$ python3 -q
>>> import numpy as np
>>> np.set_printoptions(precision=3, suppress=True, linewidth=140, sign=" ")
>>> E = np.load("arr.npy")
>>> E
array([[-0.14, -0.32,  0.02, -0.4 , -0.04],
       [-1.15, -2.96,  0.13, -0.68,  0.22],
       [-0.21, -0.48,  0.03, -0.6 , -0.06],
       [ 0.37,  0.68, -0.07,  2.36,  0.38],
       [ 0.21,  0.77,  0.  , -1.68, -0.42],
       [ 1.15,  2.67, -0.16,  2.96,  0.26]])
>>> np.argsort(-np.linalg.norm(E, axis=0).round(6), kind="stable")[:3]
array([ 3,  1,  0])
>>> np.linalg.cond(E) > 100
np.True_
>>> round(float(np.linalg.norm(E, 2) / np.linalg.norm(E)), 3)
0.894
>>> r = np.linalg.matrix_rank(E)
>>> r
np.int64(2)
>>> ns = np.linalg.svd(E)[2][r:].T
>>> np.linalg.matrix_rank(E.T @ E), np.linalg.matrix_rank(E @ E.T)
(np.int64(2), np.int64(2))
>>> np.round(E @ ns, 3) + 0
array([[ 0.,  0.,  0.],
       [ 0.,  0.,  0.],
       [ 0.,  0.,  0.],
       [ 0.,  0.,  0.],
       [ 0.,  0.,  0.],
       [ 0.,  0.,  0.]])
>>> ns.shape
(5, 3)
>>> [int(np.linalg.matrix_rank(E[:, :j + 1])) for j in range(5)]
[1, 2, 2, 2, 2]
>>> np.allclose(E @ ns, 0)
True
>>> left, s, Vt = np.linalg.svd(E)
>>> s.round(3) + 0
array([ 5.569,  2.789,  0.   ,  0.   ,  0.   ])
>>> B = left[:, :2] @ np.diag(s[:2]) @ Vt[:2]
>>> B.round(3) + 0
array([[-0.14, -0.32,  0.02, -0.4 , -0.04],
       [-1.15, -2.96,  0.13, -0.68,  0.22],
       [-0.21, -0.48,  0.03, -0.6 , -0.06],
       [ 0.37,  0.68, -0.07,  2.36,  0.38],
       [ 0.21,  0.77,  0.  , -1.68, -0.42],
       [ 1.15,  2.67, -0.16,  2.96,  0.26]])
>>> round(float(np.linalg.norm(E - B, 2)), 3), round(s[2], 3)
(0.0, np.float64(0.0))
>>> np.round(np.linalg.norm(E - B) / np.linalg.norm(E), 3)
np.float64(0.0)
>>> left, s, Vt = np.linalg.svd(E)
>>> V = Vt[:(s > 1e-8).sum()]
>>> rng = np.random.default_rng(864)
>>> x = E[2] + 5 * E[5] + rng.integers(2) * np.eye(5)[4]
>>> x
array([ 5.54, 12.87, -0.77, 14.2 ,  2.24])
>>> np.round(np.linalg.norm(x - V.T @ V @ x), 3)
np.float64(0.975)
>>> np.allclose(V.T @ V @ x, x)
False
>>> np.diag(V.T @ V)
array([ 0.125,  0.863,  0.002,  0.961,  0.049])
>>> M = np.loadtxt("out6.csv", delimiter=",")
>>> M
array([[ 0.286,  0.071,  0.357,  0.214,  0.071],
       [ 0.062,  0.312,  0.188,  0.25 ,  0.188],
       [ 0.333,  0.067,  0.4  ,  0.2  ,  0.   ],
       [ 0.25 ,  0.125,  0.125,  0.5  ,  0.   ],
       [ 0.312,  0.125,  0.312,  0.062,  0.188]])
>>> f = np.array([4, 2])
>>> np.correlate(M[4], M[3], "full")
array([ 0.   ,  0.156,  0.102,  0.211,  0.164,  0.172,  0.109,  0.039,  0.047])
>>> np.cross(M[4, :3], M[3, :3])
array([-0.023,  0.039,  0.008])
>>> np.convolve(M[4], f)
array([ 1.25 ,  1.125,  1.5  ,  0.875,  0.875,  0.375])
>>> np.polyval(f, M[4])
array([ 3.25,  2.5 ,  3.25,  2.25,  2.75])
>>> M @ np.ones(5)
array([ 1.,  1.,  1.,  1.,  1.])
>>> M.sum(axis=1)
array([ 1.,  1.,  1.,  1.,  1.])
>>> np.sort(np.abs(np.linalg.eigvals(M)))[::-1]
array([ 1.   ,  0.322,  0.322,  0.101,  0.05 ])
>>> p = np.eye(5)[4]
>>> for _ in range(7):
...     p = p @ M
...     print(p.round(3))
... 
[ 0.312  0.125  0.312  0.062  0.188]
[ 0.275  0.113  0.326  0.204  0.081]
[ 0.271  0.112  0.301  0.26   0.056]
[ 0.267  0.114  0.288  0.28   0.051]
[ 0.265  0.115  0.283  0.286  0.05 ]
[ 0.265  0.116  0.281  0.289  0.05 ]
[ 0.264  0.116  0.28   0.289  0.05 ]
>>> mat = np.loadtxt("block8.csv", delimiter=",")
>>> mat
array([[-5.202,  0.673, -1.55 , -1.485,  3.172],
       [ 5.99 , -2.69 ,  2.302,  3.192, -3.568],
       [ 1.163, -0.904,  0.372,  0.798, -0.725],
       [ 1.998, -1.882,  0.756,  1.686, -1.227],
       [ 0.544,  0.743, -0.15 , -0.492, -0.363],
       [ 2.805, -2.742,  1.146,  2.526, -1.689],
       [-1.32 ,  0.384, -0.312, -0.526,  0.807],
       [ 0.759,  0.378,  0.234, -0.093, -0.436],
       [-1.193,  1.63 , -0.554, -1.413,  0.714],
       [-5.824,  2.551, -1.989, -3.026,  3.507],
       [-3.744,  2.362, -1.734, -2.448,  2.185]])
>>> Xc = (mat - mat.mean(axis=0)) / mat.std(axis=0)
>>> np.argwhere(np.abs(Xc) > 2)
array([], shape=(0, 2), dtype=int64)
>>> beta = np.linalg.lstsq(np.delete(Xc, 3, axis=1), Xc[:, 3])[0]
>>> np.abs(beta).argmax()
np.int64(0)
>>> feats = np.load("sample8.npy")
>>> feats
array([[ 16,   6,  18, -18,  10,  -6],
       [  8,   3,   9,  -9,   5,  -3],
       [  0,   0,   0,   0,   0,   0]])
>>> r = np.linalg.matrix_rank(feats)
>>> r
np.int64(1)
>>> ns = np.linalg.svd(feats)[2][r:].T
>>> [int(np.linalg.matrix_rank(feats[:, :j + 1])) for j in range(6)]
[1, 1, 1, 1, 1, 1]
>>> [int(np.linalg.matrix_rank(feats[:i])) for i in range(1, len(feats) + 1)]
[1, 1, 1]
>>> left, s, Vt = np.linalg.svd(feats)
>>> V = Vt[:(s > 1e-8).sum()]
>>> x = feats[1] + 3 * feats[2] + rng.integers(2) * np.eye(6)[3]
>>> x
array([ 8.,  3.,  9., -9.,  5., -3.])
>>> round(np.linalg.norm(x - V.T @ V @ x), 3)
np.float64(0.0)
>>> np.linalg.matrix_rank(np.vstack([feats, x]))
np.int64(1)
>>> np.allclose(V.T @ V @ x, x)
True
>>> np.diag(V.T @ V)
array([ 0.238,  0.033,  0.301,  0.301,  0.093,  0.033])
>>> X = np.loadtxt("x.csv", delimiter=",")
>>> X
array([[ 3.,  4.,  0.,  0.],
       [ 5.,  1.,  0.,  0.],
       [ 0.,  0.,  3.,  4.],
       [ 0.,  0.,  5.,  1.]])
>>> w, V = np.linalg.eig(X)
>>> np.sort(np.linalg.eigvals(np.linalg.inv(X)))
array([-0.387, -0.387,  0.152,  0.152])
>>> np.round(X @ V[:, 0] - w[0] * V[:, 0], 3) + 0
array([ 0.,  0.,  0.,  0.])
>>> f, v = X[0], X[3]
>>> f @ f
np.float64(25.0)
>>> p = (f @ v) / (f @ f) * f
>>> np.linalg.matrix_rank(np.outer(f, v))
np.int64(1)
>>> p
array([ 0.,  0.,  0.,  0.])
>>> v - p
array([ 0.,  0.,  5.,  1.])
>>> round(np.linalg.norm(f + v) ** 2 + np.linalg.norm(f - v) ** 2, 3)
np.float64(102.0)
>>> C = np.array([[4, 1, 4]])
>>> W0 = rng.normal(size=(28, 1)) @ C + np.array([0, 0, -1])
>>> W0
array([[ -2.203,  -0.551,  -3.203],
       [  0.052,   0.013,  -0.948],
       [  2.722,   0.68 ,   1.722],
       [  4.641,   1.16 ,   3.641],
       [  6.864,   1.716,   5.864],
       [ -4.533,  -1.133,  -5.533],
       [ -1.058,  -0.264,  -2.058],
       [ -0.894,  -0.223,  -1.894],
       [  0.969,   0.242,  -0.031],
       [  1.299,   0.325,   0.299],
       [  5.595,   1.399,   4.595],
       [  3.349,   0.837,   2.349],
       [ -9.7  ,  -2.425, -10.7  ],
       [  1.414,   0.354,   0.414],
       [ -0.599,  -0.15 ,  -1.599],
       [  4.262,   1.065,   3.262],
       [  0.047,   0.012,  -0.953],
       [  1.01 ,   0.253,   0.01 ],
       [  2.71 ,   0.677,   1.71 ],
       [  1.642,   0.411,   0.642],
       [ -0.714,  -0.178,  -1.714],
       [ -0.007,  -0.002,  -1.007],
       [ -1.195,  -0.299,  -2.195],
       [  0.829,   0.207,  -0.171],
       [  1.849,   0.462,   0.849],
       [  6.139,   1.535,   5.139],
       [ -1.308,  -0.327,  -2.308],
       [ -2.168,  -0.542,  -3.168]])
>>> np.unique(W0.round(6), axis=0).shape
(28, 3)
>>> W0 @ np.linalg.pinv(W0) @ W0
array([[ -2.203,  -0.551,  -3.203],
       [  0.052,   0.013,  -0.948],
       [  2.722,   0.68 ,   1.722],
       [  4.641,   1.16 ,   3.641],
       [  6.864,   1.716,   5.864],
       [ -4.533,  -1.133,  -5.533],
       [ -1.058,  -0.264,  -2.058],
       [ -0.894,  -0.223,  -1.894],
       [  0.969,   0.242,  -0.031],
       [  1.299,   0.325,   0.299],
       [  5.595,   1.399,   4.595],
       [  3.349,   0.837,   2.349],
       [ -9.7  ,  -2.425, -10.7  ],
       [  1.414,   0.354,   0.414],
       [ -0.599,  -0.15 ,  -1.599],
       [  4.262,   1.065,   3.262],
       [  0.047,   0.012,  -0.953],
       [  1.01 ,   0.253,   0.01 ],
       [  2.71 ,   0.677,   1.71 ],
       [  1.642,   0.411,   0.642],
       [ -0.714,  -0.178,  -1.714],
       [ -0.007,  -0.002,  -1.007],
       [ -1.195,  -0.299,  -2.195],
       [  0.829,   0.207,  -0.171],
       [  1.849,   0.462,   0.849],
       [  6.139,   1.535,   5.139],
       [ -1.308,  -0.327,  -2.308],
       [ -2.168,  -0.542,  -3.168]])
>>> round(float(np.trace(np.linalg.pinv(W0) @ W0)), 3)
2.0
>>> np.abs(np.diag(np.linalg.qr(W0)[1])) > 1e-9
array([ True, False,  True])
>>> f = np.array([3, 1, 1])
>>> np.convolve(W0[13], f)
array([ 4.243,  2.475,  3.011,  0.768,  0.414])
>>> np.polyval(f, W0[13])
array([ 8.415,  1.729,  1.929])
>>> np.cross(W0[13, :3], W0[19, :3])
array([ 0.057, -0.228,  0.   ])
>>> cov = np.cov(W0, rowvar=False)
>>> cov
array([[ 11.429,   2.857,  11.429],
       [  2.857,   0.714,   2.857],
       [ 11.429,   2.857,  11.429]])
>>> np.corrcoef(W0.T)
array([[ 1.,  1.,  1.],
       [ 1.,  1.,  1.],
       [ 1.,  1.,  1.]])
>>> np.argwhere(np.triu(np.abs(np.corrcoef(W0.T)) > 0.8, 1))
array([[ 0,  1],
       [ 0,  2],
       [ 1,  2]])
